% ipython --no-banner

In [1]: import numpy as np

In [2]: from numpy import linalg as LA

In [3]: np.set_printoptions(precision=2, suppress=True, linewidth=100)

In [4]: m1 = np.array([[4, -3, 0, -2], [-5, 2, -4, 2], [5, -2, 2, -1], [5, 1, 5, -4]])

In [5]: print(m1)
[[ 4 -3  0 -2]
 [-5  2 -4  2]
 [ 5 -2  2 -1]
 [ 5  1  5 -4]]

In [6]: hat = np.triu(np.array([[2, 4, 4, 0], [2, 5, 1, 4], [5, 5, 1, 0], [5, 2, 3, 1]]), 1) + np.eye(4)

In [7]: Y = hat @ m1 @ LA.inv(hat)

In [8]: print(hat @ m1 - m1 @ hat)
[[  0. -16. -21.  16.]
 [ 25.  22.  40. -25.]
 [  0. -20. -18.   8.]
 [  0. -20. -21.  -4.]]

In [9]: print(np.trace(Y), np.trace(m1))
4.0 4

In [10]: print(LA.matrix_rank(Y))
4

In [11]: print(np.round(LA.det(Y), 2))
-81.0

In [12]: arr = np.load("arr.npy")

In [13]: print(arr)
[[6. 5. 5. 0. 5. 5. 5. 5.]
 [5. 6. 5. 0. 5. 5. 5. 5.]
 [5. 5. 6. 0. 5. 5. 5. 5.]
 [0. 0. 0. 6. 0. 0. 0. 0.]
 [5. 5. 5. 0. 6. 5. 5. 5.]
 [5. 5. 5. 0. 5. 6. 5. 5.]
 [5. 5. 5. 0. 5. 5. 6. 5.]
 [5. 5. 5. 0. 5. 5. 5. 6.]]

In [14]: # symmetric

In [15]: Y = arr[0, 0] * arr[1:] - np.outer(arr[1:, 0], arr[0])

In [16]: print(Y)
[[ 0. 11.  5.  0.  5.  5.  5.  5.]
 [ 0.  5. 11.  0.  5.  5.  5.  5.]
 [ 0.  0.  0. 36.  0.  0.  0.  0.]
 [ 0.  5.  5.  0. 11.  5.  5.  5.]
 [ 0.  5.  5.  0.  5. 11.  5.  5.]
 [ 0.  5.  5.  0.  5.  5. 11.  5.]
 [ 0.  5.  5.  0.  5.  5.  5. 11.]]

In [17]: print(arr[:, 0] / arr[0, 0])
[1.   0.83 0.83 0.   0.83 0.83 0.83 0.83]

In [18]: rng = np.random.default_rng(4130)

In [19]: Y = arr + rng.integers(-2, 3, (8, 1)) @ rng.integers(-2, 3, (1, 8))

In [20]: print(Y)
[[ 4.  3.  5. -1.  3.  7.  5.  6.]
 [ 1.  2.  5. -2.  1.  9.  5.  7.]
 [ 7.  7.  6.  1.  7.  3.  5.  4.]
 [ 0.  0.  0.  6.  0.  0.  0.  0.]
 [ 9.  9.  5.  2. 10.  1.  5.  3.]
 [ 7.  7.  5.  1.  7.  4.  5.  4.]
 [ 3.  3.  5. -1.  3.  7.  6.  6.]
 [ 3.  3.  5. -1.  3.  7.  5.  7.]]

In [21]: print(np.round(LA.svd(Y - arr, compute_uv=False), 2) + 0)
[15.3  0.   0.   0.   0.   0.   0.   0. ]

In [22]: vec = np.array([-4, -1, -1, -1, 5, 5, -1, 3])

In [23]: h1 = np.maximum(arr @ vec, 0)

In [24]: print(np.tanh(arr @ vec))
[ 1.  1.  1. -1.  1.  1.  1.  1.]

In [25]: print(np.flatnonzero(h1 > 1e-9))
[0 1 2 4 5 6 7]

In [26]: print(np.maximum(arr @ (3 * vec), 0))
[ 78.  87.  87.   0. 105. 105.  87.  99.]

In [27]: ev, evecs = LA.eigh(arr)

In [28]: print(round(ev.sum(), 2), np.trace(arr))
48.0 48.0

In [29]: print(np.abs(evecs[:, -1]))
[0.38 0.38 0.38 0.   0.38 0.38 0.38 0.38]

In [30]: print(np.round(evecs.T @ arr @ evecs, 2) + 0)
[[ 1.  0.  0.  0.  0.  0.  0.  0.]
 [ 0.  1.  0.  0.  0.  0.  0.  0.]
 [ 0.  0.  1.  0.  0.  0.  0.  0.]
 [ 0.  0.  0.  1.  0.  0.  0.  0.]
 [ 0.  0.  0.  0.  1.  0.  0.  0.]
 [ 0.  0.  0.  0.  0.  1.  0.  0.]
 [ 0.  0.  0.  0.  0.  0.  6.  0.]
 [ 0.  0.  0.  0.  0.  0.  0. 36.]]

In [31]: u = np.array([1, 0, 0, 0, 2, 1, 2, 1]) + 0.5

In [32]: W0 = np.eye(8) - 2 * np.outer(u, u) / (u @ u)

In [33]: print(W0)
[[ 0.78 -0.07 -0.07 -0.07 -0.38 -0.23 -0.38 -0.23]
 [-0.07  0.97 -0.03 -0.03 -0.12 -0.07 -0.12 -0.07]
 [-0.07 -0.03  0.97 -0.03 -0.12 -0.07 -0.12 -0.07]
 [-0.07 -0.03 -0.03  0.97 -0.12 -0.07 -0.12 -0.07]
 [-0.38 -0.12 -0.12 -0.12  0.38 -0.38 -0.62 -0.38]
 [-0.23 -0.07 -0.07 -0.07 -0.38  0.78 -0.38 -0.23]
 [-0.38 -0.12 -0.12 -0.12 -0.62 -0.38  0.38 -0.38]
 [-0.23 -0.07 -0.07 -0.07 -0.38 -0.23 -0.38  0.78]]

In [34]: print(round(float(LA.eigvalsh(W0).min()), 2))
-1.0

In [35]: ev, evecs = LA.eigh(W0)

In [36]: vec = np.array([1, -1, -4, 5, 0, -3, 0, -1])

In [37]: print(evecs * np.maximum(ev, 0) @ evecs.T)
[[ 0.89 -0.04 -0.04 -0.04 -0.19 -0.11 -0.19 -0.11]
 [-0.04  0.99 -0.01 -0.01 -0.06 -0.04 -0.06 -0.04]
 [-0.04 -0.01  0.99 -0.01 -0.06 -0.04 -0.06 -0.04]
 [-0.04 -0.01 -0.01  0.99 -0.06 -0.04 -0.06 -0.04]
 [-0.19 -0.06 -0.06 -0.06  0.69 -0.19 -0.31 -0.19]
 [-0.11 -0.04 -0.04 -0.04 -0.19  0.89 -0.19 -0.11]
 [-0.19 -0.06 -0.06 -0.06 -0.31 -0.19  0.69 -0.19]
 [-0.11 -0.04 -0.04 -0.04 -0.19 -0.11 -0.19  0.89]]

In [38]: print(np.round(evecs * np.abs(ev) @ evecs.T, 2) + 0)
[[1. 0. 0. 0. 0. 0. 0. 0.]
 [0. 1. 0. 0. 0. 0. 0. 0.]
 [0. 0. 1. 0. 0. 0. 0. 0.]
 [0. 0. 0. 1. 0. 0. 0. 0.]
 [0. 0. 0. 0. 1. 0. 0. 0.]
 [0. 0. 0. 0. 0. 1. 0. 0.]
 [0. 0. 0. 0. 0. 0. 1. 0.]
 [0. 0. 0. 0. 0. 0. 0. 1.]]

In [39]: print(np.round(vec @ W0 @ vec / (vec @ vec), 2), round(ev[0], 2), round(float(ev[-1]), 2))
0.96 -1.0 1.0

In [40]: Y = LA.inv(W0)

In [41]: print((np.abs(Y) > 1e-9).astype(int))
[[1 1 1 1 1 1 1 1]
 [1 1 1 1 1 1 1 1]
 [1 1 1 1 1 1 1 1]
 [1 1 1 1 1 1 1 1]
 [1 1 1 1 1 1 1 1]
 [1 1 1 1 1 1 1 1]
 [1 1 1 1 1 1 1 1]
 [1 1 1 1 1 1 1 1]]

In [42]: print(Y)
[[ 0.77 -0.07 -0.07 -0.07 -0.38 -0.22 -0.38 -0.22]
 [-0.08  0.97 -0.03 -0.02 -0.13 -0.07 -0.12 -0.07]
 [-0.08 -0.02  0.98 -0.02 -0.12 -0.07 -0.13 -0.07]
 [-0.08 -0.02 -0.03  0.97 -0.13 -0.07 -0.12 -0.07]
 [-0.38 -0.12 -0.13 -0.12  0.38 -0.37 -0.63 -0.37]
 [-0.23 -0.07 -0.08 -0.08 -0.38  0.77 -0.38 -0.23]
 [-0.38 -0.12 -0.12 -0.12 -0.63 -0.38  0.38 -0.37]
 [-0.22 -0.07 -0.08 -0.07 -0.37 -0.22 -0.38  0.77]]

In [43]: print(LA.det(W0) * Y)
[[-0.78  0.07  0.07  0.07  0.38  0.23  0.38  0.23]
 [ 0.08 -0.98  0.03  0.03  0.13  0.08  0.13  0.07]
 [ 0.08  0.03 -0.98  0.03  0.13  0.08  0.13  0.08]
 [ 0.08  0.02  0.03 -0.98  0.13  0.07  0.13  0.07]
 [ 0.38  0.12  0.13  0.12 -0.38  0.38  0.63  0.38]
 [ 0.23  0.08  0.08  0.08  0.38 -0.78  0.38  0.23]
 [ 0.38  0.12  0.12  0.12  0.63  0.38 -0.38  0.38]
 [ 0.23  0.07  0.08  0.07  0.38  0.23  0.38 -0.78]]

In [44]: print(LA.inv(Y))
[[ 0.77 -0.07 -0.07 -0.08 -0.38 -0.23 -0.38 -0.23]
 [-0.07  0.97 -0.02 -0.02 -0.12 -0.07 -0.12 -0.07]
 [-0.07 -0.02  0.97 -0.02 -0.12 -0.07 -0.12 -0.07]
 [-0.08 -0.02 -0.02  0.98 -0.12 -0.07 -0.13 -0.07]
 [-0.38 -0.12 -0.12 -0.12  0.37 -0.38 -0.62 -0.37]
 [-0.23 -0.07 -0.07 -0.08 -0.38  0.78 -0.38 -0.23]
 [-0.38 -0.12 -0.12 -0.12 -0.62 -0.37  0.37 -0.37]
 [-0.22 -0.07 -0.07 -0.07 -0.37 -0.22 -0.37  0.78]]

In [45]: print(np.allclose(Y, W0.T))
True

In [46]: A = np.load("data.npy")

In [47]: print(A)
[[-3  0 -3  1  0  1  1 -2]
 [-1  2 -1  3  2  3  3  0]
 [-3  0 -3  1  0  1  1 -2]
 [ 0  3  0  4  3  4  4  1]
 [-1  2 -1  3  2  3  3  0]
 [-1  2 -1  3  2  3  3  0]
 [-5 -2 -5 -1 -2 -1 -1 -4]
 [ 0  3  0  4  3  4  4  1]]

In [48]: r = LA.matrix_rank(A)

In [49]: print(r)
2

In [50]: N = LA.svd(A)[2][r:].T

In [51]: print([int(LA.matrix_rank(A[:i])) for i in range(1, len(A) + 1)])
[1, 2, 2, 2, 2, 2, 2, 2]

In [52]: print(np.allclose(A @ N, 0))
True

In [53]: print(LA.matrix_rank(A.T @ A), LA.matrix_rank(A @ A.T))
2 2

In [54]: print([int(LA.matrix_rank(np.delete(A, i, axis=0))) for i in range(8)])
[2, 2, 2, 2, 2, 2, 2, 2]

In [55]: print(N @ N.T)
[[ 0.62 -0.06 -0.38  0.05 -0.06  0.05  0.05 -0.27]
 [-0.06  0.86 -0.06 -0.17 -0.14 -0.17 -0.17 -0.09]
 [-0.38 -0.06  0.62  0.05 -0.06  0.05  0.05 -0.27]
 [ 0.05 -0.17  0.05  0.75 -0.17 -0.25 -0.25 -0.02]
 [-0.06 -0.14 -0.06 -0.17  0.86 -0.17 -0.17 -0.09]
 [ 0.05 -0.17  0.05 -0.25 -0.17  0.75 -0.25 -0.02]
 [ 0.05 -0.17  0.05 -0.25 -0.17 -0.25  0.75 -0.02]
 [-0.27 -0.09 -0.27 -0.02 -0.09 -0.02 -0.02  0.79]]

In [56]: Y = A / LA.norm(A, axis=1, keepdims=True)

In [57]: cov = Y @ Y.T

In [58]: print(cov)
[[ 1.    0.49  1.    0.24  0.49  0.49  0.8   0.24]
 [ 0.49  1.    0.49  0.96  1.    1.   -0.13  0.96]
 [ 1.    0.49  1.    0.24  0.49  0.49  0.8   0.24]
 [ 0.24  0.96  0.24  1.    0.96  0.96 -0.39  1.  ]
 [ 0.49  1.    0.49  0.96  1.    1.   -0.13  0.96]
 [ 0.49  1.    0.49  0.96  1.    1.   -0.13  0.96]
 [ 0.8  -0.13  0.8  -0.39 -0.13 -0.13  1.   -0.39]
 [ 0.24  0.96  0.24  1.    0.96  0.96 -0.39  1.  ]]

In [59]: print(np.round(np.degrees(np.arccos(np.clip(cov[6, 4], -1, 1))), 2))
97.54
